$ python3 -q
>>> import numpy as np
>>> import numpy.linalg as la
>>> np.set_printoptions(precision=2, suppress=True, linewidth=140, floatmode="fixed")
>>> def tidy(a):
...     return np.round(a, 2) + 0
... 
>>> F = np.load("m.npy")
>>> tidy(F)
array([[-0.28,  0.14,  0.03,  0.29, -0.26],
       [ 0.07, -0.41, -0.20, -0.60, -0.32],
       [ 0.52, -0.14, -0.37,  0.32,  0.34],
       [-0.03,  0.08, -0.08, -0.41,  0.36],
       [ 0.24,  0.30, -0.11, -0.11, -0.09],
       [-0.10,  0.14, -0.62,  0.20, -0.36],
       [ 0.56, -0.41,  0.24,  0.03, -0.34],
       [ 0.03, -0.24,  0.01,  0.44, -0.15],
       [ 0.10, -0.11, -0.12,  0.05,  0.52],
       [ 0.42,  0.57,  0.24, -0.12, -0.16],
       [-0.10, -0.14, -0.39, -0.15, -0.03],
       [-0.24, -0.32,  0.36,  0.08,  0.11]])
>>> # orthonormal columns
>>> G = F.T @ F
>>> tidy(np.trace(G)), tidy((F ** 2).sum())
(np.float64(5.0), np.float64(5.0))
>>> tidy(G)
array([[1.00, 0.00, 0.00, 0.00, 0.00],
       [0.00, 1.00, 0.00, 0.00, 0.00],
       [0.00, 0.00, 1.00, 0.00, 0.00],
       [0.00, 0.00, 0.00, 1.00, 0.00],
       [0.00, 0.00, 0.00, 0.00, 1.00]])
>>> la.matrix_rank(G)
np.int64(5)
>>> np.allclose(G, G.T)
True
>>> M = np.load("test14.npy")
>>> print(tidy(M))
[[-0.99 -3.00  3.02 -0.99]
 [-8.01 -3.98  9.02 -7.98]
 [ 0.03  4.00 -2.97 -0.03]
 [ 8.01  0.01 -5.99  8.00]
 [ 7.00  1.00 -6.00  7.01]
 [ 5.05 -0.98 -3.00  5.03]
 [-6.01 -1.98  6.01 -6.00]
 [-0.04 -3.97  3.00  0.02]]
>>> Ac = (F - F.mean(axis=0)) / F.std(axis=0)
>>> np.argwhere(np.abs(Ac) > 2)
array([[1, 3],
       [9, 1]])
>>> tidy(Ac.std(axis=0))
array([1.00, 1.00, 1.00, 1.00, 1.00])
>>> b = la.lstsq(np.delete(Ac, 3, axis=1), Ac[:, 3])[0]
>>> tidy(b)
array([0.00, 0.00, 0.00, 0.00])
>>> print(tidy(1 - np.var(Ac[:, 3] - np.delete(Ac, 3, axis=1) @ b)))
0.0
>>> Uu, sigma, Vh = la.svd(M)
>>> np.argmax(sigma[:-1] / (sigma[1:] + 1e-6)) + 1
np.int64(2)
>>> tidy(sigma)
array([26.46,  8.15,  0.07,  0.03])
>>> other = Uu[:, :2] @ np.diag(sigma[:2]) @ Vh[:2]
>>> tidy(other)
array([[-1.01, -3.00,  3.01, -0.98],
       [-8.02, -3.99,  9.00, -7.98],
       [ 0.01,  3.98, -3.00, -0.02],
       [ 8.00,  0.00, -5.99,  8.00],
       [ 7.01,  1.00, -6.00,  7.00],
       [ 5.03, -0.99, -3.02,  5.04],
       [-6.02, -1.98,  6.00, -6.00],
       [-0.03, -3.97,  3.00,  0.01]])
>>> la.matrix_rank(M, rtol=0.05)
np.int64(2)
>>> la.matrix_rank(other)
np.int64(2)
>>> tidy(la.norm(M - other, 2)), tidy(sigma[2])
(np.float64(0.07), np.float64(0.07))
>>> print(tidy(np.abs(M - other).max()))
0.03
>>> X = np.load("dump.npy")
>>> X
array([[ 2,  0,  2,  0,  2,  0],
       [-5,  2, -5,  2, -5,  2],
       [ 1, -5,  1, -5,  1, -5],
       [ 2,  0,  2,  0,  2,  0],
       [-5,  2, -5,  2, -5,  2],
       [ 1, -5,  1, -5,  1, -5]])
>>> print(tidy(la.norm(X, 2) / la.norm(X)))
0.87
>>> print(la.lstsq(X[:-1].T, X[-1])[2])
2
>>> print(np.allclose(X[:-1].T @ la.lstsq(X[:-1].T, X[-1])[0], X[-1]))
True
>>> Uu, sigma, Vh = la.svd(X)
>>> tidy(sigma)
array([16.34,  9.32,  0.00,  0.00,  0.00,  0.00])
>>> np.argmax(sigma[:-1] / (sigma[1:] + 1e-6)) + 1
np.int64(2)
>>> other = Uu[:, :2] @ np.diag(sigma[:2]) @ Vh[:2]
>>> la.matrix_rank(other)
np.int64(2)
>>> tidy(np.abs(X - other).max())
np.float64(0.0)
>>> tidy(other)
array([[ 2.00,  0.00,  2.00,  0.00,  2.00,  0.00],
       [-5.00,  2.00, -5.00,  2.00, -5.00,  2.00],
       [ 1.00, -5.00,  1.00, -5.00,  1.00, -5.00],
       [ 2.00,  0.00,  2.00,  0.00,  2.00,  0.00],
       [-5.00,  2.00, -5.00,  2.00, -5.00,  2.00],
       [ 1.00, -5.00,  1.00, -5.00,  1.00, -5.00]])
>>> t = np.radians(45)
>>> r_ = np.eye(6)
>>> r_[3, 3] = r_[2, 2] = np.cos(t)
>>> r_[3, 2], r_[2, 3] = -np.sin(t), np.sin(t)
>>> tidy(r_)
array([[ 1.00,  0.00,  0.00,  0.00,  0.00,  0.00],
       [ 0.00,  1.00,  0.00,  0.00,  0.00,  0.00],
       [ 0.00,  0.00,  0.71,  0.71,  0.00,  0.00],
       [ 0.00,  0.00, -0.71,  0.71,  0.00,  0.00],
       [ 0.00,  0.00,  0.00,  0.00,  1.00,  0.00],
       [ 0.00,  0.00,  0.00,  0.00,  0.00,  1.00]])
>>> other = X @ r_.T
>>> tidy(la.svd(X, compute_uv=False)), tidy(la.svd(other, compute_uv=False))
(array([16.34,  9.32,  0.00,  0.00,  0.00,  0.00]), array([16.34,  9.32,  0.00,  0.00,  0.00,  0.00]))
>>> tidy(other)
array([[ 2.00,  0.00,  1.41, -1.41,  2.00,  0.00],
       [-5.00,  2.00, -2.12,  4.95, -5.00,  2.00],
       [ 1.00, -5.00, -2.83, -4.24,  1.00, -5.00],
       [ 2.00,  0.00,  1.41, -1.41,  2.00,  0.00],
       [-5.00,  2.00, -2.12,  4.95, -5.00,  2.00],
       [ 1.00, -5.00, -2.83, -4.24,  1.00, -5.00]])
>>> tidy(la.det(r_)), tidy(np.trace(r_))
(np.float64(1.0), np.float64(5.41))
>>> data = np.load("sample12.npy")
>>> data
array([[ 2,  0,  0,  0,  0,  0, -2, -2,  1, -2],
       [ 2, -2, -1,  2,  0,  0,  2,  0,  2,  0],
       [-1,  1,  1, -2,  2,  1,  0, -2,  1,  1],
       [ 0,  1,  2,  0, -2,  2, -1, -2,  0,  1],
       [-1,  0,  0, -1,  0,  2,  0,  0,  1,  2],
       [ 1,  0,  0, -2,  1,  0, -2,  0, -2, -1],
       [ 2, -1, -2,  2, -2,  1,  0, -2, -1,  1],
       [ 0,  1,  2, -1,  1,  2, -1,  2,  1,  1],
       [ 2, -2,  2, -1,  2,  2, -2, -2,  0, -1],
       [-1,  1, -2,  1, -2,  2,  2,  1, -1,  2],
       [ 0, -2,  2, -1,  2,  2,  0,  2, -2, -1]])
>>> x0 = np.array([3, -2, 3, 0, -1, -3, -2, -2, -2, -1])
>>> target = data @ x0
>>> b, lr = np.zeros(10), 1 / la.norm(data, 2) ** 2
>>> for i in range(8):
...     b -= lr * data.T @ (data @ b - target)
...     if i % 2 == 0: print(i, round(la.norm(data @ b - target), 2))
... 
0 13.93
2 7.22
4 5.75
6 4.92
>>> tidy(la.cond(data))
np.float64(12.89)
>>> Uu, sigma, Vh = la.svd(data, full_matrices=False)
>>> print(tidy(Uu.T @ data @ Vh.T))
[[8.56 0.00 0.00 0.00 0.00 0.00 0.00 0.00 0.00 0.00]
 [0.00 6.94 0.00 0.00 0.00 0.00 0.00 0.00 0.00 0.00]
 [0.00 0.00 6.03 0.00 0.00 0.00 0.00 0.00 0.00 0.00]
 [0.00 0.00 0.00 5.14 0.00 0.00 0.00 0.00 0.00 0.00]
 [0.00 0.00 0.00 0.00 4.53 0.00 0.00 0.00 0.00 0.00]
 [0.00 0.00 0.00 0.00 0.00 3.15 0.00 0.00 0.00 0.00]
 [0.00 0.00 0.00 0.00 0.00 0.00 2.44 0.00 0.00 0.00]
 [0.00 0.00 0.00 0.00 0.00 0.00 0.00 1.34 0.00 0.00]
 [0.00 0.00 0.00 0.00 0.00 0.00 0.00 0.00 1.09 0.00]
 [0.00 0.00 0.00 0.00 0.00 0.00 0.00 0.00 0.00 0.66]]
>>> print(tidy(sigma))
[8.56 6.94 6.03 5.14 4.53 3.15 2.44 1.34 1.09 0.66]
>>> print(np.allclose(Uu * sigma @ Vh, data))
True
>>> np.abs(Uu[:, 0]).round(6).argmax()
np.int64(8)
>>> Uu.shape, sigma.shape, Vh.shape
((11, 10), (10,), (10, 10))
>>> tidy(np.sqrt((sigma ** 2).sum())), tidy(la.norm(data))
(np.float64(14.97), np.float64(14.97))
>>> x0 = np.array([-1, 2, 0, 1, -3, -3, 0, -2, -2, -3])
>>> target = data @ x0
>>> target
array([  6,  -8,  -9,   3, -14,   1,   4, -17, -12,  -2, -14])
>>> tidy(la.pinv(data) @ data)
array([[1.00, 0.00, 0.00, 0.00, 0.00, 0.00, 0.00, 0.00, 0.00, 0.00],
       [0.00, 1.00, 0.00, 0.00, 0.00, 0.00, 0.00, 0.00, 0.00, 0.00],
       [0.00, 0.00, 1.00, 0.00, 0.00, 0.00, 0.00, 0.00, 0.00, 0.00],
       [0.00, 0.00, 0.00, 1.00, 0.00, 0.00, 0.00, 0.00, 0.00, 0.00],
       [0.00, 0.00, 0.00, 0.00, 1.00, 0.00, 0.00, 0.00, 0.00, 0.00],
       [0.00, 0.00, 0.00, 0.00, 0.00, 1.00, 0.00, 0.00, 0.00, 0.00],
       [0.00, 0.00, 0.00, 0.00, 0.00, 0.00, 1.00, 0.00, 0.00, 0.00],
       [0.00, 0.00, 0.00, 0.00, 0.00, 0.00, 0.00, 1.00, 0.00, 0.00],
       [0.00, 0.00, 0.00, 0.00, 0.00, 0.00, 0.00, 0.00, 1.00, 0.00],
       [0.00, 0.00, 0.00, 0.00, 0.00, 0.00, 0.00, 0.00, 0.00, 1.00]])
>>> tidy(la.solve(data.T @ data, data.T @ target))
array([-1.00,  2.00,  0.00,  1.00, -3.00, -3.00,  0.00, -2.00, -2.00, -3.00])
>>> rng = np.random.default_rng(700)
>>> target = target + 0.1 * rng.normal(size=11)
>>> tidy(target)
array([  6.00,  -8.01,  -8.94,   3.11, -13.97,   1.08,   3.99, -16.89, -12.03,  -2.09, -13.91])
>>> b, *_ = la.lstsq(data, target)
>>> tidy(la.norm(target - data @ b))
np.float64(0.11)
>>> tidy(data.T @ (target - data @ b))
array([0.00, 0.00, 0.00, 0.00, 0.00, 0.00, 0.00, 0.00, 0.00, 0.00])
>>> tidy(la.svd(F, compute_uv=False))
array([1.00, 1.00, 1.00, 1.00, 1.00])
>>> tidy(F.T @ F)
array([[1.00, 0.00, 0.00, 0.00, 0.00],
       [0.00, 1.00, 0.00, 0.00, 0.00],
       [0.00, 0.00, 1.00, 0.00, 0.00],
       [0.00, 0.00, 0.00, 1.00, 0.00],
       [0.00, 0.00, 0.00, 0.00, 1.00]])
>>> tidy(F[:, 2] @ F[:, 4])
np.float64(0.0)
>>> hat = M @ la.solve(M.T @ M, M.T)
>>> np.allclose(hat @ hat, hat)
True
>>> tidy(np.trace(hat))
np.float64(4.0)
>>> print(tidy(hat @ M[:, 2]))
[ 3.02  9.02 -2.97 -5.99 -6.00 -3.00  6.01  3.00]
>>> tidy(np.diag(hat))
array([0.44, 0.47, 0.86, 0.38, 0.45, 0.47, 0.28, 0.65])
>>> mat = np.loadtxt("arr.csv", delimiter=",")
>>> print(mat)
[[-6.95  2.30  2.60 -0.80 -1.20 -0.50 -1.70 -0.30  1.30]
 [ 2.31 -0.80  1.10  0.20 -0.60  0.40  2.10  0.20  0.60]
 [-2.37  0.80 -0.30  1.40 -0.40  1.30  0.50 -1.40  0.10]
 [ 2.94 -1.00  1.10 -0.60  0.40 -1.70  1.60 -1.40  2.20]
 [-4.23  1.40  0.90  1.00  0.70  0.00  0.90 -0.10 -1.20]
 [ 4.21 -1.40 -0.60  1.00  0.50  0.70  0.70  0.30 -0.40]
 [ 1.48 -0.50  1.00 -0.80  0.20  1.10 -1.00  0.80 -0.40]
 [ 0.04  0.00  0.20  0.10 -1.10  0.50 -0.80 -1.20 -1.10]
 [-1.78  0.60  0.60  0.40  1.70  0.00  0.40 -2.50 -1.40]
 [ 6.58 -2.20 -0.30 -0.60 -0.90  0.20 -0.20 -1.50  0.60]
 [ 5.61 -1.90 -1.40 -0.30  0.90  1.40 -0.10 -1.00 -0.40]
 [-0.99  0.30  0.40 -0.30 -0.50 -0.50  1.80  1.00  0.20]
 [ 1.82 -0.60  0.40  0.30  0.40  0.30  0.50  0.70  0.70]
 [-3.27  1.10  1.00 -0.50  0.20 -0.50 -2.00  0.00  0.50]
 [ 0.29 -0.10  0.30 -0.40  2.00  0.70  0.30 -1.20 -0.10]
 [-3.04  1.00 -0.40  0.90  0.00 -0.40  0.70 -0.50  1.80]
 [ 1.83 -0.60 -0.40 -0.10  0.80 -0.30 -0.80 -0.20  1.30]
 [-3.27  1.10 -0.40 -1.10  0.40 -0.60 -1.30 -0.60  0.20]
 [ 3.02 -1.00 -2.00 -0.80 -1.30 -0.40  2.20  0.70  1.40]
 [ 3.90 -1.30 -1.00  0.30  0.60  0.50  0.20 -2.10 -0.30]
 [-4.53  1.50  0.00  1.60  0.70 -0.70  0.20  0.70 -0.80]
 [-2.33  0.80 -0.10  0.80  0.60 -1.50 -1.20  1.00  1.30]]
>>> Ac = (mat - mat.mean(axis=0)) / mat.std(axis=0)
>>> tidy(Ac.std(axis=0))
array([1.00, 1.00, 1.00, 1.00, 1.00, 1.00, 1.00, 1.00, 1.00])
>>> b = la.lstsq(np.delete(Ac, 5, axis=1), Ac[:, 5])[0]
>>> np.abs(b).argmax()
np.int64(1)
